% ipython --no-banner

In [1]: import numpy as np

In [2]: np.set_printoptions(precision=3, suppress=True, linewidth=200, legacy="1.25")

In [3]: K = np.load("dump.npy")

In [4]: K
Out[4]: 
array([[ 2,  3, -2, -1,  0,  1,  2, -1,  2],
       [ 3,  2,  0,  4,  3,  0,  4,  0, -2],
       [-2,  0, -2,  1,  4,  1, -1,  0,  3],
       [-1,  4,  1,  4,  4, -1, -3, -2, -3],
       [ 0,  3,  4,  4, -2, -4, -4, -2, -1],
       [ 1,  0,  1, -1, -4,  4,  3, -4,  0],
       [ 2,  4, -1, -3, -4,  3,  4,  0, -1],
       [-1,  0,  0, -2, -2, -4,  0, -4,  1],
       [ 2, -2,  3, -3, -1,  0, -1,  1,  0]])

In [5]: # equal to its transpose

In [6]: np.linalg.norm(K, axis=1).argmax()
Out[6]: 4

In [7]: round(float(np.linalg.norm(K, 1)), 3), round(float(np.linalg.norm(K, np.inf)), 3)
Out[7]: (24.0, 24.0)

In [8]: np.round(np.linalg.norm(K[1] - K[0]), 3)
Out[8]: 7.874

In [9]: np.linalg.norm(K, axis=1)
Out[9]: array([5.292, 7.616, 6.   , 8.544, 9.055, 7.746, 8.485, 6.481, 5.385])

In [10]: round(float(np.linalg.norm(K) ** 2 / np.linalg.norm(K, 2) ** 2), 3)
Out[10]: 2.736

In [11]: np.round(np.linalg.norm(K[1], 1), 3), np.round(np.linalg.norm(K[1], np.inf), 3)
Out[11]: (18.0, 4.0)

In [12]: feats = np.loadtxt("m.csv", delimiter=",")

In [13]: feats
Out[13]: 
array([[-0.255,  0.383, -0.405,  0.599, -0.515],
       [-0.573, -0.742, -0.236,  0.204,  0.154],
       [ 0.7  , -0.452, -0.462,  0.013, -0.304],
       [-0.127, -0.276,  0.569, -0.139, -0.751],
       [-0.318,  0.145, -0.493, -0.762, -0.232]])

In [14]: vec = np.array([0, 2, -3, -3, 1])

In [15]: np.round(np.linalg.det(feats), 3)
Out[15]: 1.0

In [16]: np.round(feats.T @ (feats @ vec), 3) + 0
Out[16]: array([ 0.,  2., -3., -3.,  1.])

In [17]: G = feats.T @ feats

In [18]: print((feats @ feats.T).shape)
(5, 5)

In [19]: np.trace(G), (feats ** 2).sum()
Out[19]: (5.0, 5.0)

In [20]: print(np.allclose(G, G.T))
True

In [21]: np.linalg.svd(feats, compute_uv=False) ** 2
Out[21]: array([1., 1., 1., 1., 1.])

In [22]: vec = np.array([-2, 3, -4, 1, 1])

In [23]: rhs = feats @ vec

In [24]: c, lr = np.zeros(5), 1 / np.linalg.norm(feats, 2) ** 2

In [25]: for i in range(50):
    ...:     c -= lr * feats.T @ (feats @ c - rhs)
    ...:     if i % 10 == 0: print(i, round(np.linalg.norm(feats @ c - rhs), 3))
    ...: 
0 0.0
10 0.0
20 0.0
30 0.0
40 0.0

In [26]: c
Out[26]: array([-2.,  3., -4.,  1.,  1.])

In [27]: np.linalg.svd(feats, compute_uv=False)
Out[27]: array([1., 1., 1., 1., 1.])

In [28]: np.count_nonzero(feats)
Out[28]: 25

In [29]: feats.sum(axis=1)
Out[29]: array([-0.193, -1.193, -0.505, -0.725, -1.661])

In [30]: feats.mean(axis=0)
Out[30]: array([-0.115, -0.189, -0.206, -0.017, -0.33 ])

In [31]: np.linalg.matrix_rank(feats)
Out[31]: 5

In [32]: np.round(np.trace(feats), 3)
Out[32]: -1.829

In [33]: print(np.sort(np.abs(np.linalg.eigvals(feats))))
[1. 1. 1. 1. 1.]

In [34]: A = np.load("test18.npy")

In [35]: A
Out[35]: 
array([[ 0.788, -0.471, -0.631,  3.125,  3.741],
       [-0.478,  3.307,  2.311,  2.442, -1.589],
       [ 2.189, -1.536, -1.298, -1.085, -3.871],
       [-2.94 ,  2.941,  1.53 ,  2.316,  0.008],
       [ 1.354, -2.698, -1.67 ,  3.118, -1.838],
       [ 1.526,  1.624, -3.905, -0.974, -1.958],
       [ 1.628,  2.434, -3.749,  0.606,  1.416],
       [ 2.662, -1.384, -1.973,  3.48 ,  0.001],
       [-4.028, -0.826,  0.306,  1.416, -2.448],
       [ 1.608, -3.29 ,  2.592, -2.036,  0.852],
       [-3.477,  1.42 ,  1.105,  0.276, -3.097],
       [ 0.227, -2.582, -4.035,  1.365,  0.373],
       [-0.464, -1.054, -3.269,  3.259,  1.537],
       [-3.126, -2.563,  1.49 ,  1.718, -1.867],
       [-0.28 ,  0.074, -4.943, -0.684,  0.137],
       [-0.674,  1.211,  3.826, -0.961,  2.741],
       [ 2.903,  2.119, -0.316, -3.256,  1.175],
       [ 1.001,  2.988,  3.827,  0.642,  0.111],
       [-0.408,  1.347, -4.687, -0.992, -0.253],
       [ 3.583, -1.543, -1.993, -1.755,  1.651],
       [-0.217,  3.661, -1.56 ,  2.674,  1.403],
       [ 0.712,  2.521,  1.432,  1.157,  3.84 ],
       [-1.129,  3.454, -2.115,  1.75 , -2.064],
       [ 2.472, -1.413,  2.507,  0.864, -3.14 ],
       [-0.474, -3.067, -2.965, -0.523,  2.511],
       [ 2.723, -2.994, -2.209,  1.827, -0.635],
       [-0.663,  2.376, -1.679,  3.336,  2.229],
       [-0.834, -2.63 , -0.669,  1.617,  3.785],
       [ 2.24 , -0.575, -3.33 , -2.106, -2.032],
       [-0.372, -3.58 ,  0.704,  2.626,  2.157],
       [-1.081,  2.666, -0.648, -0.084, -4.037]])

In [36]: labels = A[:, 1] > np.median(A[:, 1])

In [37]: u = A[labels].mean(axis=0) - A[~labels].mean(axis=0)

In [38]: ((A - A.mean(axis=0)) @ u > 0).astype(int)
Out[38]: array([0, 1, 0, 1, 0, 1, 1, 0, 1, 0, 1, 0, 0, 0, 0, 1, 1, 1, 1, 0, 1, 1, 1, 0, 0, 0, 1, 0, 0, 0, 1])

In [39]: labels.astype(int)
Out[39]: array([0, 1, 0, 1, 0, 1, 1, 0, 0, 0, 1, 0, 0, 0, 1, 1, 1, 1, 1, 0, 1, 1, 1, 0, 0, 0, 1, 0, 0, 0, 1])

In [40]: round((((A - A.mean(axis=0)) @ u > 0) == labels).mean(), 3)
Out[40]: 0.935

In [41]: u
Out[41]: array([-0.898,  4.289,  0.39 , -0.507, -0.044])
